In [1]: import numpy as np

In [2]: import numpy.linalg as la

In [3]: np.set_printoptions(suppress=True, linewidth=200)

In [4]: arr = np.loadtxt("run9.csv", delimiter=",")

In [5]: arr
Out[5]: 
array([[  4.,  -1.,   1.,   4.,   0.,   0.,   3.,   0.,   4.],
       [  4.,  -4.,  -1.,   4.,   5.,   2.,   6.,  -1.,   0.],
       [  3.,  -2.,   2.,   7.,   0.,   6.,   1.,  -6.,   2.],
       [ -2.,   3.,  -3.,  11.,   2.,   6.,   2.,  -1.,   5.],
       [ -6.,   1.,   1.,  14.,   4.,   8.,   0.,   4.,   3.],
       [ -6.,  -2.,   3.,  18.,   2.,  11.,   5.,   7.,   0.],
       [-11.,  -2.,   7.,  15.,   4.,  13.,   2.,   4.,  -5.],
       [-11.,  -2.,   5.,  14.,   0.,  10.,   6.,   0.,  -5.],
       [-11.,  -4.,   1.,   9.,   4.,   9.,  10.,  -3.,  -4.],
       [ -9.,  -8.,   2.,  11.,   7.,   4.,  14.,  -6.,  -8.],
       [ -7.,  -6.,   1.,   8.,   7.,   6.,   9., -10., -13.],
       [-12.,  -2.,   3.,   6.,  12.,   9.,  13.,  -5., -16.],
       [ -9.,  -7.,   0.,  10.,  14.,   6.,   9.,  -1., -15.],
       [ -5.,  -2.,   0.,  15.,  14.,   9.,   5.,   4., -17.],
       [  0.,   0.,   3.,  19.,  16.,   4.,   3.,   6., -20.],
       [  5.,  -1.,   6.,  18.,  17.,   9.,   8.,   2., -21.],
       [  9.,  -2.,  11.,  22.,  18.,   5.,   7.,   1., -25.],
       [  6.,  -6.,  13.,  19.,  14.,  10.,  12.,   0., -21.],
       [  7.,  -7.,  12.,  24.,  16.,  10.,  11.,   0., -24.],
       [  7.,  -9.,  12.,  22.,  15.,  11.,  11.,   3., -21.],
       [  4., -10.,   9.,  20.,  19.,   6.,   9.,   4., -26.],
       [  6.,  -8.,   7.,  21.,  21.,   3.,   9.,   6., -28.],
       [  4., -10.,   2.,  19.,  18.,   0.,  12.,   2., -23.],
       [  0.,  -5.,  -3.,  20.,  18.,  -1.,  13.,   0., -21.],
       [ -5.,  -6.,  -4.,  25.,  13.,   0.,  16.,  -5., -24.],
       [ -8.,  -8.,  -4.,  22.,  18.,  -1.,  18.,  -1., -22.],
       [ -5.,  -9.,  -9.,  21.,  14.,   3.,  15.,  -3., -24.],
       [ -9., -14.,  -9.,  18.,  19.,  -1.,  10.,  -3., -25.]])

In [6]: np.round(la.norm(arr), 2)
Out[6]: np.float64(171.16)

In [7]: np.round(arr.mean(axis=0), 2)
Out[7]: array([ -2.04,  -4.75,   2.43,  15.57,  11.11,   5.61,   8.54,  -0.07, -14.07])

In [8]: arr[:, 9]
IndexError: index 9 is out of bounds for axis 1 with size 9


In [9]: la.matrix_rank(arr)
Out[9]: np.int64(9)

In [10]: arr.shape
Out[10]: (28, 9)

In [11]: arr.sum(axis=0)
Out[11]: array([ -57., -133.,   68.,  436.,  311.,  157.,  239.,   -2., -394.])

In [12]: arr[28]
IndexError: index 28 is out of bounds for axis 0 with size 28


In [13]: arr.sum(axis=1)
Out[13]: array([ 15.,  15.,  13.,  23.,  29.,  38.,  27.,  17.,  11.,   7.,  -5.,   8.,   7.,  23.,  31.,  43.,  46.,  47.,  49.,  51.,  35.,  37.,  24.,  21.,  10.,  14.,   3., -14.])

In [14]: Uu, sig, Vh = la.svd(arr, full_matrices=False)

In [15]: np.round(sig / sig[0], 2)
Out[15]: array([1.  , 0.28, 0.26, 0.16, 0.14, 0.09, 0.07, 0.07, 0.05])

In [16]: Uu.shape, sig.shape, Vh.shape
Out[16]: ((28, 9), (9,), (9, 9))

In [17]: np.round(Vh @ Vh.T, 2) + 0
Out[17]: 
array([[1., 0., 0., 0., 0., 0., 0., 0., 0.],
       [0., 1., 0., 0., 0., 0., 0., 0., 0.],
       [0., 0., 1., 0., 0., 0., 0., 0., 0.],
       [0., 0., 0., 1., 0., 0., 0., 0., 0.],
       [0., 0., 0., 0., 1., 0., 0., 0., 0.],
       [0., 0., 0., 0., 0., 1., 0., 0., 0.],
       [0., 0., 0., 0., 0., 0., 1., 0., 0.],
       [0., 0., 0., 0., 0., 0., 0., 1., 0.],
       [0., 0., 0., 0., 0., 0., 0., 0., 1.]])
